$ python -q
>>> import numpy as np
>>> np.set_printoptions(precision=2, suppress=True, linewidth=120, floatmode="fixed")
>>> basis = np.array([[2, 2, 1, 0, 2, 1],
...     [2, 1, 2, 2, 1, 0],
...     [2, 0, 1, 1, 1, 0],
...     [2, 1, 0, 1, 1, 2],
...     [1, 2, 0, 2, 2, 0],
...     [1, 2, 2, 0, 0, 0]])
>>> rng = np.random.default_rng(800792)
>>> m1 = (rng.random((27, 6)) < 0.25) @ basis
>>> m1
array([[0, 0, 0, 0, 0, 0],
       [5, 5, 1, 3, 5, 3],
       [4, 2, 2, 1, 3, 1],
       [7, 4, 3, 6, 5, 2],
       [1, 2, 0, 2, 2, 0],
       [3, 4, 1, 2, 4, 1],
       [1, 2, 0, 2, 2, 0],
       [2, 1, 0, 1, 1, 2],
       [5, 4, 2, 5, 4, 2],
       [3, 3, 2, 1, 1, 2],
       [6, 4, 3, 3, 4, 3],
       [4, 1, 3, 3, 2, 0],
       [1, 2, 0, 2, 2, 0],
       [2, 1, 2, 2, 1, 0],
       [2, 1, 2, 2, 1, 0],
       [6, 3, 2, 2, 4, 3],
       [5, 3, 3, 2, 2, 2],
       [4, 1, 3, 3, 2, 0],
       [2, 2, 1, 0, 2, 1],
       [6, 6, 4, 3, 5, 1],
       [8, 7, 4, 4, 6, 3],
       [2, 2, 1, 0, 2, 1],
       [4, 3, 3, 2, 3, 1],
       [2, 2, 1, 0, 2, 1],
       [6, 7, 5, 4, 5, 1],
       [3, 3, 2, 4, 3, 0],
       [2, 1, 0, 1, 1, 2]])
>>> x0 = np.array([-4, -5, -2, 4, 5, 1])
>>> np.sign((m1 @ x0).round(6))
array([ 0, -1, -1, -1,  1, -1,  1, -1, -1, -1, -1, -1,  1, -1, -1, -1, -1, -1, -1, -1, -1, -1, -1, -1, -1,  0, -1])
>>> m1 @ np.ones(6)
array([ 0.00, 22.00, 13.00, 27.00,  7.00, 15.00,  7.00,  7.00, 22.00, 12.00, 23.00, 13.00,  7.00,  8.00,  8.00, 20.00,
       17.00, 13.00,  8.00, 25.00, 32.00,  8.00, 16.00,  8.00, 28.00, 15.00,  7.00])
>>> m1 @ np.eye(6)[1]
array([0.00, 5.00, 2.00, 4.00, 2.00, 4.00, 2.00, 1.00, 4.00, 3.00, 4.00, 1.00, 2.00, 1.00, 1.00, 3.00, 3.00, 1.00,
       2.00, 6.00, 7.00, 2.00, 3.00, 2.00, 7.00, 3.00, 1.00])
>>> np.linalg.norm(m1 @ x0) <= np.linalg.norm(m1, 2) * np.linalg.norm(x0) + 1e-9
np.True_
>>> m1 @ x0
array([  0,  -7, -10,  -3,   4,  -5,   4,  -2,  -2, -20, -15,  -5,   4,  -4,  -4, -12, -21,  -5,  -9, -24, -26,  -9,
       -13,  -9, -27,   0,  -2])
>>> (m1 @ x0).argmax()
np.int64(4)
